$ python3 -q
>>> import numpy as np
>>> from numpy import linalg as LA
>>> np.set_printoptions(precision=2, suppress=True, linewidth=200)
>>> rnd = lambda a: np.round(a, 2) + 0
>>> arr = np.loadtxt("sample4.csv", delimiter=",")
>>> print(arr)
[[-1.57  0.99 -0.91  0.43]
 [-1.22  2.15 -2.54 -2.42]
 [-2.82  1.3  -2.7  -1.61]
 [ 0.94  0.13  0.09 -0.92]
 [-0.52 -2.12  0.89  3.6 ]
 [ 0.55  0.25  0.76  3.94]
 [ 0.31  0.   -0.17 -0.35]
 [ 1.36 -0.31  1.38  3.31]
 [-1.46  3.38 -3.1  -0.81]
 [-0.3   0.1  -0.4  -1.18]
 [ 0.81  0.41  1.12  2.85]
 [ 1.09 -1.96  2.02 -0.1 ]
 [ 1.32 -1.53  2.43  7.08]
 [-0.9   0.56 -2.1   0.26]
 [-0.99  0.89 -0.63  1.56]
 [-2.02  1.31 -3.71 -2.  ]
 [-2.96  1.96 -4.55 -3.2 ]
 [-2.08  0.13 -0.83  3.07]]
>>> rng = np.random.default_rng(7547)
>>> out = arr + rng.integers(-2, 3, (18, 2)) @ rng.integers(-2, 3, (2, 4))
>>> print(rnd(out))
[[-1.57  0.99 -0.91  0.43]
 [-5.22  0.15 -6.54  3.58]
 [ 1.18  1.3   1.3  -9.61]
 [-3.06 -3.87 -3.91  3.08]
 [ 3.48  3.88  4.89  1.6 ]
 [ 2.55  6.25  2.76  5.94]
 [ 4.31  8.    3.83 -0.35]
 [ 5.36  7.69  5.38  3.31]
 [-1.46  3.38 -3.1  -0.81]
 [ 3.7   8.1   3.6  -1.18]
 [-3.19 -3.59 -2.88  6.85]
 [-2.91 -3.96 -1.98  5.9 ]
 [ 3.32  4.47  4.43  9.08]
 [ 1.1   0.56 -0.1  -3.74]
 [-4.99 -1.11 -4.63  7.56]
 [-6.02  1.31 -7.71  6.  ]
 [-4.96  1.96 -6.55  0.8 ]
 [-2.08  4.13 -0.83  7.07]]
>>> print(np.abs(out - arr).sum(axis=1))
[ 0. 16. 16. 16. 16. 12. 16. 16.  0. 16. 16. 16. 12.  8. 16. 16.  8.  8.]
>>> print(rnd(out - arr))
[[ 0.  0.  0.  0.]
 [-4. -2. -4.  6.]
 [ 4.  0.  4. -8.]
 [-4. -4. -4.  4.]
 [ 4.  6.  4. -2.]
 [ 2.  6.  2.  2.]
 [ 4.  8.  4.  0.]
 [ 4.  8.  4.  0.]
 [ 0.  0.  0.  0.]
 [ 4.  8.  4.  0.]
 [-4. -4. -4.  4.]
 [-4. -2. -4.  6.]
 [ 2.  6.  2.  2.]
 [ 2.  0.  2. -4.]
 [-4. -2. -4.  6.]
 [-4.  0. -4.  8.]
 [-2.  0. -2.  4.]
 [ 0.  4.  0.  4.]]
>>> cent = arr[[13, 14]].astype(float)
>>> for _ in range(5):
...     lab = LA.norm(arr[:, None] - cent, axis=-1).argmin(axis=1)
...     cent = np.array([arr[lab == j].mean(axis=0) for j in range(2)])
... 
>>> print(lab)
[0 0 0 0 1 1 0 1 0 0 1 1 1 0 1 0 0 1]
>>> print(np.abs(cent[1] - cent[0]).argmax())
3
>>> print(np.bincount(lab))
[10  8]
>>> print(rnd(cent))
[[-1.2   1.19 -2.01 -1.18]
 [ 0.19 -0.53  0.89  3.16]]
>>> print(rnd(cent[1] - cent[0]))
[ 1.39 -1.72  2.9   4.34]
>>> print(rnd(cent.ravel(order="F")))
[-1.2   0.19  1.19 -0.53 -2.01  0.89 -1.18  3.16]
>>> print(rnd(cent.reshape(-1, 2)))
[[-1.2   1.19]
 [-2.01 -1.18]
 [ 0.19 -0.53]
 [ 0.89  3.16]]
>>> print(rnd(cent.reshape(2, -1)))
[[-1.2   1.19 -2.01 -1.18]
 [ 0.19 -0.53  0.89  3.16]]
>>> blk = cent.reshape(2, 2, -1)
>>> print(rnd(blk.transpose(1, 0, 2)))
[[[-1.2   1.19]
  [ 0.19 -0.53]]

 [[-2.01 -1.18]
  [ 0.89  3.16]]]
>>> print(rnd(blk.sum(axis=1)))
[[-3.21  0.01]
 [ 1.08  2.63]]
>>> print(blk.shape)
(2, 2, 2)
>>> print(rnd(np.swapaxes(blk, 1, 2)[1]))
[[ 0.19  0.89]
 [-0.53  3.16]]
>>> lab = arr[:, 0] > np.median(arr[:, 0])
>>> u = arr[lab].mean(axis=0) - arr[~lab].mean(axis=0)
>>> print(np.argsort(-np.abs(u).round(6), kind="stable"))
[2 3 0 1]
>>> mat = np.array([[-0.7, 0.6, -1.4],
...     [0.4, 0.1, -0.3],
...     [-0.2, 0.3, 1.2],
...     [-0.7, -1.0, 0.7],
...     [-0.2, -0.4, 0.4],
...     [0.8, 2.1, 1.2],
...     [-0.1, -0.4, -1.3],
...     [-0.5, -1.5, 0.9],
...     [-0.6, 1.0, 1.8],
...     [0.9, -0.4, -1.3]])
>>> mat[8] *= 10
>>> print(mat)
[[-0.7  0.6 -1.4]
 [ 0.4  0.1 -0.3]
 [-0.2  0.3  1.2]
 [-0.7 -1.   0.7]
 [-0.2 -0.4  0.4]
 [ 0.8  2.1  1.2]
 [-0.1 -0.4 -1.3]
 [-0.5 -1.5  0.9]
 [-6.  10.  18. ]
 [ 0.9 -0.4 -1.3]]
>>> cent = mat[[8, 9]].astype(float)
>>> for _ in range(6):
...     lab = LA.norm(mat[:, None] - cent, axis=-1).argmin(axis=1)
...     cent = np.array([mat[lab == j].mean(axis=0) for j in range(2)])
... 
>>> print(lab)
[1 1 1 1 1 1 1 1 0 1]
>>> print(np.abs(cent[1] - cent[0]).argmax())
2
>>> print(np.bincount(lab))
[1 9]
>>> W = np.array([[3, 3, 2, 1, -2], [-1, 0, 2, 2, 1], [-3, -2, -3, 3, 1]])
>>> coef = np.array([5, -3, -3, 5, 2])
>>> hid = np.maximum(mat @ W + coef, 0)
>>> print(LA.matrix_rank(hid))
5
>>> cent = np.array([[8, 3, 3], [9, 5, 3], [2, 9, 3], [8, 2, 1], [2, 3, 1]])
>>> print(W @ cent)
[[ 59  38  23]
 [ 14  22   6]
 [-22 -37 -20]]
>>> feats = np.load("test5.npy")
>>> print(feats)
[[3 0 7]
 [5 0 5]
 [3 0 7]
 [5 0 5]
 [3 0 7]
 [4 0 6]
 [6 0 4]
 [6 0 4]
 [2 0 8]
 [4 0 6]
 [6 0 4]
 [2 0 8]
 [3 0 7]
 [2 0 8]]
>>> print(LA.cond(feats) > 100)
True
>>> print(LA.matrix_rank(feats, rtol=0.1))
2
>>> proj = mat @ LA.solve(mat.T @ mat, mat.T)
>>> print(rnd(np.trace(proj)))
3.0
>>> print(rnd(LA.eigvalsh(proj)))
[0. 0. 0. 0. 0. 0. 0. 1. 1. 1.]
>>> print(rnd(np.diag(proj)))
[0.67 0.03 0.03 0.21 0.04 0.5  0.1  0.37 0.99 0.07]
>>> print(np.allclose(proj @ proj, proj))
True
>>> U, sig, Vh = LA.svd(feats, full_matrices=False)
>>> print(rnd(Vh @ Vh.T))
[[1. 0. 0.]
 [0. 1. 0.]
 [0. 0. 1.]]
>>> print(rnd(sig / sig[0]))
[1.   0.28 0.  ]
>>> print((sig > 1e-8).sum())
2
>>> print(rnd(U.T @ U))
[[1. 0. 0.]
 [0. 1. 0.]
 [0. 0. 1.]]
>>> print(rnd(U.T @ feats @ Vh.T))
[[27.2  0.   0. ]
 [ 0.   7.5  0. ]
 [ 0.   0.   0. ]]
>>> print(rnd(sig))
[27.2  7.5  0. ]
>>> print(rnd(np.cumsum(sig ** 2) / np.sum(sig ** 2)))
[0.93 1.   1.  ]
>>> dist = LA.norm(arr[:, None] - arr[None], axis=-1)
>>> print(LA.matrix_rank(dist ** 2))
6
>>> print(rnd(dist[:5, :5]))
[[0.   3.5  3.   3.14 4.91]
 [3.5  0.   1.99 4.23 8.17]
 [3.   1.99 0.   4.88 7.55]
 [3.14 4.23 4.88 0.   5.32]
 [4.91 8.17 7.55 5.32 0.  ]]
>>> print(dist.shape)
(18, 18)
>>> W0 = np.load("layer14.npy")
>>> print(W0)
[[ 3  3  3  3  3  3]
 [ 3  6  6  6  6  6]
 [ 3  6  9  9  9  9]
 [ 3  6  9 12 12 12]
 [ 3  6  9 12 15 15]
 [ 3  6  9 12 15 18]]
>>> u = np.array([0, 2, -2, -1, 1, -2])
>>> out = W0 + np.outer(u, np.eye(6)[0])
>>> print(rnd(LA.det(out) / LA.det(W0)), rnd(1 + LA.solve(W0, u)[0]))
0.33 0.33
>>> print(LA.matrix_rank(out - W0))
1
>>> print(LA.matrix_rank(LA.inv(out) - LA.inv(W0), tol=1e-8))
1
>>> x = np.ones(6)
>>> for _ in range(5):
...     x = W0 @ x
...     x /= LA.norm(x)
...     print(round(x @ W0 @ x, 2))
... 
51.55
51.62
51.62
51.62
51.62
>>> print(rnd(x))
[0.13 0.26 0.37 0.46 0.52 0.55]
>>> F = np.load("w.npy")
>>> print(F)
[[-5 -5 -7  3 -8]
 [ 1  1  0 -9  3]
 [ 7  7 11  3 10]]
>>> r = LA.matrix_rank(F)
>>> print(r)
2
>>> N = LA.svd(F)[2][r:].T
>>> print(LA.matrix_rank(F.T @ F), LA.matrix_rank(F @ F.T))
2 2
>>> print([int(LA.matrix_rank(F[:, :j + 1])) for j in range(5)])
[1, 1, 2, 2, 2]
>>> U, sig, Vh = LA.svd(F)
>>> print(rnd(sig))
[22.08 10.21  0.  ]
>>> print(np.argmax(sig[:-1] / (sig[1:] + 1e-6)) + 1)
2
>>> out = U[:, :2] @ np.diag(sig[:2]) @ Vh[:2]
>>> print(rnd(out))
[[-5. -5. -7.  3. -8.]
 [ 1.  1.  0. -9.  3.]
 [ 7.  7. 11.  3. 10.]]
>>> print(rnd(LA.norm(F - out, 2)), rnd(sig[2]))
0.0 0.0
>>> print(LA.matrix_rank(out))
2
>>> print(rnd(np.abs(F - out).max()))
0.0
>>> out = np.array([[0, 0, 0], [0, 2, 1]])
>>> cent = np.kron(out, F)
>>> print(LA.matrix_rank(cent))
2
>>> J = np.load("data.npy")
>>> print(J)
[[-5.15  4.72 -0.4 ]
 [-5.72 -7.82 -0.87]
 [ 1.02  0.97  5.24]]
>>> proj = np.triu(np.array([[1, 0, 0], [-3, 3, -2], [3, 0, -3]]), 1) + np.eye(3)
>>> out = proj @ J @ LA.inv(proj)
>>> print(rnd(LA.det(out)))
343.0
>>> print(rnd(proj @ J - J @ proj))
[[  0.     0.     9.44]
 [ -2.04  -1.94 -26.12]
 [  0.     0.     1.94]]
>>> print(np.trace(out), np.trace(J))
-7.73 -7.73
>>> out = np.array([[1, 1, 0], [2, 0, 0], [1, 0, 2]])
>>> print(np.einsum("ik,kj->ij", feats, out))
[[10  3 14]
 [10  5 10]
 [10  3 14]
 [10  5 10]
 [10  3 14]
 [10  4 12]
 [10  6  8]
 [10  6  8]
 [10  2 16]
 [10  4 12]
 [10  6  8]
 [10  2 16]
 [10  3 14]
 [10  2 16]]
>>> print(LA.matrix_rank(np.vstack([feats, out.T])))
3
>>> print(np.einsum("ij->j", feats))
[54  0 86]
>>> print(LA.matrix_rank(feats @ out))
2
>>> print(np.einsum("ij,ij->i", feats, feats))
[58 50 58 50 58 52 52 52 68 52 52 68 58 68]
>>> K = np.load("mat.npy")
>>> print(K)
[[-2.  4. -1.]
 [ 0.  3.  0.]
 [ 6. -6.  3.]]
>>> r = LA.matrix_rank(K)
>>> print(r)
2
>>> N = LA.svd(K)[2][r:].T
>>> print([int(LA.matrix_rank(np.delete(K, i, axis=0))) for i in range(3)])
[2, 2, 2]
>>> print(rnd(K @ N))
[[0.]
 [0.]
 [0.]]
>>> print(rnd(N @ N.T))
[[ 0.2  0.  -0.4]
 [ 0.   0.   0. ]
 [-0.4  0.   0.8]]
>>> u = np.array([2, 1, -2])
>>> print(np.array([np.convolve(row, u, "same") for row in K]))
[[  6.   6.  -9.]
 [  6.   3.  -6.]
 [ -6. -12.  15.]]
>>> print(np.polyval(u, K[2]))
[76. 64. 19.]
>>> U, sig, Vh = LA.svd(K)
>>> vecs = Vh[:(sig > 1e-8).sum()]
>>> x = K[2] + 5 * K[1] + rng.integers(2) * np.eye(3)[2]
>>> print(x)
[6. 9. 3.]
>>> print(rnd(vecs.T @ vecs))
[[0.8 0.  0.4]
 [0.  1.  0. ]
 [0.4 0.  0.2]]
>>> print(np.allclose(vecs.T @ vecs @ x, x))
True
>>> lab = rng.permutation(3)
>>> print(lab)
[2 0 1]
>>> out = K[lab][:, lab]
>>> print(rnd(np.sort(np.abs(LA.eigvals(out)))))
[0. 1. 3.]
>>> print(np.diag(out))
[ 3. -2.  3.]
>>> print([round(float(x), 2) for x in LA.svd(K, compute_uv=False)[:3]])
[10.25, 2.45, 0.0]
>>> print(LA.matrix_rank(K, rtol=0.1))
2
>>> print(LA.cond(K) > 100)
True
>>> E = np.array([[0.54, 0.58, 0.99, 0.9],
...     [-7.24, -0.05, -12.33, -13.49],
...     [7.94, 0.23, 12.52, 13.57],
...     [-0.32, 0.11, -0.41, -0.01],
...     [5.42, -0.44, 7.93, 9.78],
...     [-6.54, 0.2, -9.5, -10.82],
...     [2.51, 0.43, 4.38, 4.94],
...     [-0.97, 0.23, -1.6, -1.43],
...     [3.2, 0.09, 4.0, 4.12],
...     [7.9, 0.32, 12.07, 14.64],
...     [-11.05, -0.39, -17.79, -19.66],
...     [3.34, -0.47, 5.49, 6.62],
...     [0.96, -0.03, 2.2, 1.9],
...     [2.1, 0.55, 3.83, 4.57],
...     [3.08, 0.09, 4.29, 4.29],
...     [-0.16, 0.1, -0.93, -0.78]])
>>> lab = E[:, 2] > np.median(E[:, 2])
>>> u = E[lab].mean(axis=0) - E[~lab].mean(axis=0)
>>> print(((E - E.mean(axis=0)) @ u > 0).astype(int))
[0 0 1 0 1 0 1 0 1 1 0 1 1 1 1 0]
